$ ipython --no-banner

In [1]: import numpy as np

In [2]: np.set_printoptions(precision=2, suppress=True, linewidth=160, sign=" ")

In [3]: rd = lambda a: np.round(a, 2) + 0

In [4]: mat = np.load("out8.npy")

In [5]: mat
Out[5]: 
array([[ 0,  1,  0,  1],
       [ 1,  0,  0,  1],
       [ 0,  0,  0,  0],
       [ 1,  1,  0,  0]])

In [6]: # null space of dimension 1

In [7]: mat.sum(axis=0)
Out[7]: array([ 2,  2,  0,  2])

In [8]: mat @ mat
Out[8]: 
array([[ 2,  1,  0,  1],
       [ 1,  2,  0,  1],
       [ 0,  0,  0,  0],
       [ 1,  1,  0,  2]])

In [9]: Lm = np.diag(mat.sum(axis=1)) - mat

In [10]: (np.linalg.eigvalsh(Lm) < 1e-8).sum()
Out[10]: np.int64(2)

In [11]: rd(np.linalg.eigvalsh(Lm))
Out[11]: array([ 0.,  0.,  3.,  3.])

In [12]: [round(float(x), 2) for x in np.linalg.svd(mat, compute_uv=False)[:3]]
Out[12]: [2.0, 1.0, 1.0]

In [13]: F = np.loadtxt("layer16.csv", delimiter=",")

In [14]: F
Out[14]: 
array([[-0.33, -2.5 , -2.26,  1.62, -1.68],
       [-2.57, -3.09, -0.43,  3.38,  0.08],
       [ 3.91,  2.22, -1.04, -1.83,  0.93],
       [-2.97,  0.49,  5.86,  0.21,  1.67],
       [-1.32, -0.38, -0.41,  2.05,  0.39],
       [-0.88, -2.06, -4.6 , -1.6 , -2.5 ],
       [-0.09, -0.72, -0.38,  2.63,  0.75],
       [-2.19, -2.28, -2.14,  3.57, -0.4 ],
       [-1.85, -0.09, -0.15, -1.18, -0.82],
       [-0.68, -1.75, -0.78,  0.45,  1.16],
       [-0.44,  2.53,  1.58,  0.55,  1.15],
       [ 0.58,  2.7 ,  4.62, -0.45,  1.07],
       [ 4.75,  1.68, -1.15, -3.13,  1.  ],
       [ 2.51, -0.17, -1.46, -1.05, -1.35],
       [-2.09,  2.33,  6.46,  0.27,  2.37],
       [ 1.04,  0.05,  0.86,  0.14,  1.89],
       [ 2.79, -0.54, -3.92, -1.36, -1.03]])

In [15]: idx = F[:, 4] > np.median(F[:, 4])

In [16]: r0 = F[idx].mean(axis=0) - F[~idx].mean(axis=0)

In [17]: ((F - F.mean(axis=0)) @ r0 > 0).astype(int)
Out[17]: array([ 0,  0,  1,  1,  0,  0,  0,  0,  0,  0,  1,  1,  1,  0,  1,  1,  0])

In [18]: rd((((F - F.mean(axis=0)) @ r0 > 0) == idx).mean())
Out[18]: np.float64(0.94)

In [19]: np.argsort(-np.abs(r0).round(6), kind="stable")
Out[19]: array([ 2,  1,  4,  3,  0])

In [20]: D = np.linalg.norm(F[:, None] - F[None], axis=-1)

In [21]: np.linalg.matrix_rank(D ** 2)
Out[21]: np.int64(7)

In [22]: np.flatnonzero(D[13] < D.mean() / 2)
Out[22]: array([ 13,  16])

In [23]: D[13].round(6).argsort(kind="stable")[:4]
Out[23]: array([ 13,  16,   2,  12])

In [24]: D.mean(axis=1).argmax()
Out[24]: np.int64(14)

In [25]: np.unravel_index(D.round(6).argmax(), D.shape)
Out[25]: (np.int64(5), np.int64(14))

In [26]: x = np.array([2, -2, -3, 2, 1])

In [27]: target = F @ x

In [28]: rd(np.linalg.pinv(F) @ F)
Out[28]: 
array([[ 1.,  0.,  0.,  0.,  0.],
       [ 0.,  1.,  0.,  0.,  0.],
       [ 0.,  0.,  1.,  0.,  0.],
       [ 0.,  0.,  0.,  1.,  0.],
       [ 0.,  0.,  0.,  0.,  1.]])

In [29]: rng = np.random.default_rng(4150)

In [30]: target = target + 0.02 * rng.normal(size=17)

In [31]: rd(target)
Out[31]: array([ 12.69,   9.14,   3.75, -22.42,   3.83,  10.48,   8.43,  13.35,  -6.25,   6.58,  -8.44, -17.93,   4.31,   6.32, -25.32,   1.59,  14.65])

In [32]: b, *_ = np.linalg.lstsq(F, target)

In [33]: [round(float(np.linalg.norm(np.linalg.solve(F.T @ F + lam * np.eye(5), F.T @ target))), 2) for lam in (0, 1, 10, 100)]
Out[33]: [4.69, 4.58, 3.94, 2.33]

In [34]: rd(F.T @ (target - F @ b))
Out[34]: array([ 0.,  0.,  0.,  0.,  0.])

In [35]: rd(b)
Out[35]: array([ 2.  , -2.01, -3.  ,  2.  ,  1.  ])

In [36]: Xs = (F - F.mean(axis=0)) / F.std(axis=0)

In [37]: rd(Xs.std(axis=0))
Out[37]: array([ 1.,  1.,  1.,  1.,  1.])

In [38]: np.argwhere(np.abs(Xs) > 2)
Out[38]: 
array([[  5,   4],
       [ 12,   0],
       [ 14,   2]])

In [39]: b = np.linalg.lstsq(np.delete(Xs, 0, axis=1), Xs[:, 0])[0]

In [40]: rd(1 - np.var(Xs[:, 0] - np.delete(Xs, 0, axis=1) @ b))
Out[40]: np.float64(0.76)

In [41]: np.abs(b).argmax()
Out[41]: np.int64(1)

In [42]: arr = np.loadtxt("w.csv", delimiter=",")

In [43]: arr
Out[43]: 
array([[ 34.,   7.,   7.,   1.,   9.,   1.,   0.],
       [  5., -44.,   3.,   9.,   2.,   2.,   4.],
       [  6.,   7.,   6.,   0.,   5.,   5.,   4.],
       [  5.,   7.,   3., -24.,   5.,   0.,   2.],
       [  6.,   3.,   5.,   0.,  27.,   6.,   8.],
       [  2.,   7.,   2.,   7.,   3.,  39.,   4.],
       [  4.,   9.,   7.,   5.,   7.,   3.,  18.]])

In [44]: left, sig, Vt = np.linalg.svd(mat)

In [45]: V = Vt[:(sig > 1e-8).sum()]

In [46]: x = mat[1] + 2 * mat[0] + rng.integers(2) * np.eye(4)[1]

In [47]: x
Out[47]: array([ 1.,  3.,  0.,  3.])

In [48]: rd(np.diag(V.T @ V))
Out[48]: array([ 1.,  1.,  0.,  1.])

In [49]: np.linalg.matrix_rank(np.vstack([mat, x]))
Out[49]: np.int64(3)

In [50]: rd(V.T @ V)
Out[50]: 
array([[ 1.,  0.,  0.,  0.],
       [ 0.,  1.,  0.,  0.],
       [ 0.,  0.,  0.,  0.],
       [ 0.,  0.,  0.,  1.]])

In [51]: rank = np.linalg.matrix_rank(mat)

In [52]: rank
Out[52]: np.int64(3)

In [53]: null = np.linalg.svd(mat)[2][rank:].T

In [54]: null @ null.T
Out[54]: 
array([[ 0.,  0.,  0.,  0.],
       [ 0.,  0.,  0.,  0.],
       [ 0.,  0.,  1.,  0.],
       [ 0.,  0.,  0.,  0.]])

In [55]: np.linalg.matrix_rank(mat.T @ mat), np.linalg.matrix_rank(mat @ mat.T)
Out[55]: (np.int64(3), np.int64(3))

In [56]: mat @ null
Out[56]: 
array([[ 0.],
       [ 0.],
       [ 0.],
       [ 0.]])

In [57]: [int(np.linalg.matrix_rank(mat[:, :j + 1])) for j in range(4)]
Out[57]: [1, 2, 2, 3]

In [58]: null.shape
Out[58]: (4, 1)

In [59]: Y = np.array([[0, -1], [0, 0], [1, -1]])

In [60]: feats = np.tile(Y, (2, 3))

In [61]: feats
Out[61]: 
array([[ 0, -1,  0, -1,  0, -1],
       [ 0,  0,  0,  0,  0,  0],
       [ 1, -1,  1, -1,  1, -1],
       [ 0, -1,  0, -1,  0, -1],
       [ 0,  0,  0,  0,  0,  0],
       [ 1, -1,  1, -1,  1, -1]])

In [62]: # columns 0 and 2 are equal

In [63]: left, sig, Vt = np.linalg.svd(feats)

In [64]: np.argmax(sig[:-1] / (sig[1:] + 1e-6)) + 1
Out[64]: np.int64(2)

In [65]: Y = left[:, :2] @ np.diag(sig[:2]) @ Vt[:2]

In [66]: rd(np.linalg.norm(feats - Y, 2)), rd(sig[2])
Out[66]: (np.float64(0.0), np.float64(0.0))

In [67]: K = np.array([[0.7, -0.6, -0.9, -0.4, 0.5, -0.9, -1.6],
    ...:     [-0.6, 1.4, 1.0, -1.4, -0.3, 1.7, 1.8],
    ...:     [0.5, 0.2, 0.3, 0.4, -1.9, -0.4, 0.0],
    ...:     [-0.1, 0.0, 0.0, -0.2, 0.4, -1.2, -0.9],
    ...:     [0.2, -0.7, 1.8, -0.9, -0.5, -0.2, 1.0],
    ...:     [-0.5, 0.3, 0.2, -1.0, -1.0, 1.7, 2.5],
    ...:     [0.3, -1.9, -0.1, 0.0, 0.3, 0.6, -1.1],
    ...:     [0.3, -0.4, 0.8, 2.8, 0.0, -0.5, -2.1],
    ...:     [-1.5, 0.5, 0.2, -0.2, -0.1, 0.6, 1.1]])

In [68]: K[1] = K[7] + 0.3 * rng.normal(size=7)

In [69]: rd(K)
Out[69]: 
array([[ 0.7 , -0.6 , -0.9 , -0.4 ,  0.5 , -0.9 , -1.6 ],
       [ 0.18, -0.28,  0.56,  2.69, -0.29, -0.37, -2.26],
       [ 0.5 ,  0.2 ,  0.3 ,  0.4 , -1.9 , -0.4 ,  0.  ],
       [-0.1 ,  0.  ,  0.  , -0.2 ,  0.4 , -1.2 , -0.9 ],
       [ 0.2 , -0.7 ,  1.8 , -0.9 , -0.5 , -0.2 ,  1.  ],
       [-0.5 ,  0.3 ,  0.2 , -1.  , -1.  ,  1.7 ,  2.5 ],
       [ 0.3 , -1.9 , -0.1 ,  0.  ,  0.3 ,  0.6 , -1.1 ],
       [ 0.3 , -0.4 ,  0.8 ,  2.8 ,  0.  , -0.5 , -2.1 ],
       [-1.5 ,  0.5 ,  0.2 , -0.2 , -0.1 ,  0.6 ,  1.1 ]])

In [70]: rd(np.linalg.norm(K, axis=1))
Out[70]: array([ 2.33,  3.6 ,  2.08,  1.57,  2.42,  3.39,  2.32,  3.66,  2.04])

In [71]: rd(np.linalg.norm(K[0], 1)), rd(np.linalg.norm(K[0], np.inf))
Out[71]: (np.float64(5.6), np.float64(1.6))

In [72]: rd(np.linalg.norm(K[0] - K[8]))
Out[72]: np.float64(4.15)

In [73]: rd(np.linalg.norm(K, "nuc"))
Out[73]: np.float64(17.14)

In [74]: np.linalg.norm(K, axis=1).argmax()
Out[74]: np.int64(7)

In [75]: rd(np.linalg.norm(K) ** 2 / np.linalg.norm(K, 2) ** 2)
Out[75]: np.float64(1.66)
